$ python3 -q
>>> import numpy as np
>>> import numpy.linalg as la
>>> np.set_printoptions(suppress=True, linewidth=100)
>>> arr = np.load("mat.npy")
>>> arr
array([[14,  3, 14],
       [ 3,  2,  4],
       [14,  4, 23]])
>>> w, vecs = la.eigh(arr)
>>> vec = np.array([-1, 3, -4])
>>> np.round(vecs * np.maximum(w, 0) @ vecs.T, 1)
array([[14.,  3., 14.],
       [ 3.,  2.,  4.],
       [14.,  4., 23.]])
>>> (np.sign(vecs[:, -1].round(6)) == np.sign(vecs[0, -1].round(6))).astype(int)
array([1, 1, 1])
>>> vec @ arr @ vec
np.int64(398)
>>> E = np.load("arr.npy")
>>> E
array([[0, 0, 0, 0],
       [1, 0, 0, 0],
       [0, 0, 0, 0],
       [0, 0, 1, 0]])
>>> # splits into 2 blocks
>>> left, sigma, vt = la.svd(E)
>>> vecs = vt[:(sigma > 1e-8).sum()]
>>> rng = np.random.default_rng(2408)
>>> vec = E[0] + 2 * E[1] + rng.integers(2) * np.eye(4)[3]
>>> vec
array([2., 0., 0., 1.])
>>> vecs.T @ vecs
array([[1., 0., 0., 0.],
       [0., 0., 0., 0.],
       [0., 0., 1., 0.],
       [0., 0., 0., 0.]])
>>> np.allclose(vecs.T @ vecs @ vec, vec)
False
>>> la.matrix_rank(np.vstack([E, vec]))
np.int64(3)
>>> np.round(la.norm(E, 2) / la.norm(E), 1)
np.float64(0.7)
>>> la.cond(E) > 100
np.True_
>>> [round(float(x), 1) for x in la.svd(E, compute_uv=False)[:3]]
[1.0, 1.0, 0.0]
>>> feats = np.array([[33.0, 16.0, -23.0, 14.0],
...     [-42.0, -20.0, 38.0, -24.0],
...     [12.0, 6.0, 8.0, -6.0],
...     [12.0, 6.0, 12.0, -10.0]])
>>> out = feats / np.sqrt((feats ** 2).mean(axis=1, keepdims=True))
>>> la.matrix_rank(feats - feats.mean(axis=1, keepdims=True))
np.int64(3)
>>> out[0].round(1)
array([ 1.5,  0.7, -1. ,  0.6])
>>> np.round(la.eigvals(feats), 1)
array([ 8.,  6.,  1., -4.])
>>> round(la.det(2 * feats), 1), round(float(la.det(feats)), 1)
(np.float64(-3072.0), -192.0)
>>> np.einsum("ij,ji->", feats, feats)
np.float64(117.0)
>>> W1 = np.array([[0, 0, 1, 1, 0, 1],
...     [1, 0, 2, 0, 2, 0],
...     [2, 2, 0, 0, 1, 2],
...     [1, 2, 0, 2, 2, 0]])
>>> c = np.array([1, 0, 0, -2, -1, 2])
>>> act = np.maximum(feats @ W1 + c, 0)
>>> la.matrix_rank(act)
np.int64(4)
>>> (act > 0).astype(int)
array([[0, 0, 1, 1, 1, 0],
       [1, 1, 0, 0, 0, 1],
       [1, 1, 1, 0, 1, 1],
       [1, 1, 1, 0, 1, 1]])
>>> basis = np.array([[-1, 0], [2, -3], [1, 3], [-1, -2], [1, -3], [2, 0]])
>>> (act @ basis).round(6).argmax(axis=1)
array([0, 0, 0, 0])
>>> act @ basis
array([[ 42., -31.],
       [ 95., -84.],
       [ 82.,  39.],
       [ 90.,  51.]])
>>> mat = np.loadtxt("test2.csv", delimiter=",")
>>> mat.round(1)
array([[ 1. ,  0. ,  0. ,  0. ,  0. ,  0. ],
       [ 0. ,  1. ,  0. ,  0. ,  0. ,  0. ],
       [ 0. ,  0. , -0.9,  0. ,  0.3,  0. ],
       [ 0. ,  0. ,  0. ,  1. ,  0. ,  0. ],
       [ 0. ,  0. , -0.3,  0. , -0.9,  0. ],
       [ 0. ,  0. ,  0. ,  0. ,  0. ,  1. ]])
>>> # keeps lengths
>>> (mat != 0).astype(int)
array([[1, 0, 0, 0, 0, 0],
       [0, 1, 0, 0, 0, 0],
       [0, 0, 1, 0, 1, 0],
       [0, 0, 0, 1, 0, 0],
       [0, 0, 1, 0, 1, 0],
       [0, 0, 0, 0, 0, 1]])
>>> np.flatnonzero(la.matrix_power((mat != 0) + (mat.T != 0) + np.eye(6), 6)[3])
array([3])
>>> round(la.det(mat), 1)
np.float64(1.0)
>>> labels = rng.permutation(6)
>>> labels
array([0, 4, 5, 3, 1, 2])
>>> out = mat[labels][:, labels]
>>> np.round(np.sort(np.abs(la.eigvals(out))), 1)
array([1., 1., 1., 1., 1., 1.])
>>> np.round(np.diag(out), 1)
array([ 1. , -0.9,  1. ,  1. ,  1. , -0.9])
>>> th = np.radians(122)
>>> Rm = np.eye(6)
>>> Rm[0, 0] = Rm[2, 2] = np.cos(th)
>>> Rm[0, 2], Rm[2, 0] = -np.sin(th), np.sin(th)
>>> Rm.round(1)
array([[-0.5,  0. , -0.8,  0. ,  0. ,  0. ],
       [ 0. ,  1. ,  0. ,  0. ,  0. ,  0. ],
       [ 0.8,  0. , -0.5,  0. ,  0. ,  0. ],
       [ 0. ,  0. ,  0. ,  1. ,  0. ,  0. ],
       [ 0. ,  0. ,  0. ,  0. ,  1. ,  0. ],
       [ 0. ,  0. ,  0. ,  0. ,  0. ,  1. ]])
>>> out = mat @ Rm.T
>>> out.round(1)
array([[-0.5,  0. ,  0.8,  0. ,  0. ,  0. ],
       [ 0. ,  1. ,  0. ,  0. ,  0. ,  0. ],
       [ 0.8,  0. ,  0.5,  0. ,  0.3,  0. ],
       [ 0. ,  0. ,  0. ,  1. ,  0. ,  0. ],
       [ 0.3,  0. ,  0.2,  0. , -0.9,  0. ],
       [ 0. ,  0. ,  0. ,  0. ,  0. ,  1. ]])
>>> np.round(la.svd(mat, compute_uv=False), 1), np.round(la.svd(out, compute_uv=False), 1)
(array([1., 1., 1., 1., 1., 1.]), array([1., 1., 1., 1., 1., 1.]))
>>> np.allclose(la.norm(mat, axis=1), la.norm(out, axis=1))
True
>>> W0 = np.array([[-4, 3, 2, -2, -6, 0, 9, -1, -2, 4],
...     [3, -2, 1, -8, 6, 2, 1, -6, 4, 9],
...     [2, -1, 4, -18, 6, 4, 11, -13, 6, 22]])
>>> # rows and columns are dependent
>>> left, sigma, vt = la.svd(W0)
>>> vecs = vt[:(sigma > 1e-8).sum()]
>>> vec = W0[0] + 5 * W0[2] + rng.integers(2) * np.eye(10)[9]
>>> vec
array([  6.,  -2.,  22., -92.,  24.,  20.,  64., -66.,  28., 114.])
>>> la.matrix_rank(np.vstack([W0, vec]))
np.int64(2)
>>> np.allclose(W0[:-1].T @ la.lstsq(W0[:-1].T, W0[-1])[0], W0[-1])
True
>>> left, sigma, vt = la.svd(W0)
>>> np.argmax(sigma[:-1] / (sigma[1:] + 1e-6)) + 1
np.int64(2)
>>> out = left[:, :2] @ np.diag(sigma[:2]) @ vt[:2]
>>> round(float(np.abs(W0 - out).max()), 1)
0.0
>>> la.matrix_rank(out)
np.int64(2)
>>> r = la.matrix_rank(W0)
>>> r
np.int64(2)
>>> null = la.svd(W0)[2][r:].T
>>> np.round(W0 @ null, 1) + 0
array([[0., 0., 0., 0., 0., 0., 0., 0.],
       [0., 0., 0., 0., 0., 0., 0., 0.],
       [0., 0., 0., 0., 0., 0., 0., 0.]])
>>> np.round(null @ null.T, 1) + 0
array([[ 0.9,  0.1,  0. ,  0.1, -0.2,  0. ,  0.2,  0.1, -0.1,  0. ],
       [ 0.1,  0.9,  0. ,  0. ,  0.2,  0. , -0.2,  0. ,  0.1,  0. ],
       [ 0. ,  0. ,  1. ,  0.1,  0. ,  0. , -0.1,  0. ,  0. , -0.1],
       [ 0.1,  0. ,  0.1,  0.7,  0.1,  0.1,  0.1, -0.2,  0.1,  0.3],
       [-0.2,  0.2,  0. ,  0.1,  0.6,  0. ,  0.3,  0.1, -0.2, -0.1],
       [ 0. ,  0. ,  0. ,  0.1,  0. ,  1. ,  0. ,  0. ,  0. , -0.1],
       [ 0.2, -0.2, -0.1,  0.1,  0.3,  0. ,  0.5,  0.1,  0.1, -0.2],
       [ 0.1,  0. ,  0. , -0.2,  0.1,  0. ,  0.1,  0.9,  0.1,  0.2],
       [-0.1,  0.1,  0. ,  0.1, -0.2,  0. ,  0.1,  0.1,  0.9, -0.1],
       [ 0. ,  0. , -0.1,  0.3, -0.1, -0.1, -0.2,  0.2, -0.1,  0.6]])
>>> np.allclose(W0 @ null, 0)
True
>>> la.matrix_rank(W0.T @ W0), la.matrix_rank(W0 @ W0.T)
(np.int64(2), np.int64(2))
>>> W0.reshape(-1, 2)
array([[ -4,   3],
       [  2,  -2],
       [ -6,   0],
       [  9,  -1],
       [ -2,   4],
       [  3,  -2],
       [  1,  -8],
       [  6,   2],
       [  1,  -6],
       [  4,   9],
       [  2,  -1],
       [  4, -18],
       [  6,   4],
       [ 11, -13],
       [  6,  22]])
>>> W0.ravel(order="F")
array([ -4,   3,   2,   3,  -2,  -1,   2,   1,   4,  -2,  -8, -18,  -6,   6,   6,   0,   2,   4,
         9,   1,  11,  -1,  -6, -13,  -2,   4,   6,   4,   9,  22])
>>> blk = W0.reshape(3, 2, -1)
>>> blk[:, 0]
array([[ -4,   3,   2,  -2,  -6],
       [  3,  -2,   1,  -8,   6],
       [  2,  -1,   4, -18,   6]])
>>> np.einsum("ihd,ihd->ih", blk, blk)
array([[ 69, 102],
       [114, 138],
       [381, 826]])
>>> np.einsum("ihd,jhd->hij", blk, blk).shape
(2, 3, 3)
>>> blk.shape
(3, 2, 5)
>>> blk.transpose(1, 0, 2)
array([[[ -4,   3,   2,  -2,  -6],
        [  3,  -2,   1,  -8,   6],
        [  2,  -1,   4, -18,   6]],

       [[  0,   9,  -1,  -2,   4],
        [  2,   1,  -6,   4,   9],
        [  4,  11, -13,   6,  22]]])
>>> np.swapaxes(blk, 1, 2)[2]
array([[  2,   4],
       [ -1,  11],
       [  4, -13],
       [-18,   6],
       [  6,  22]])
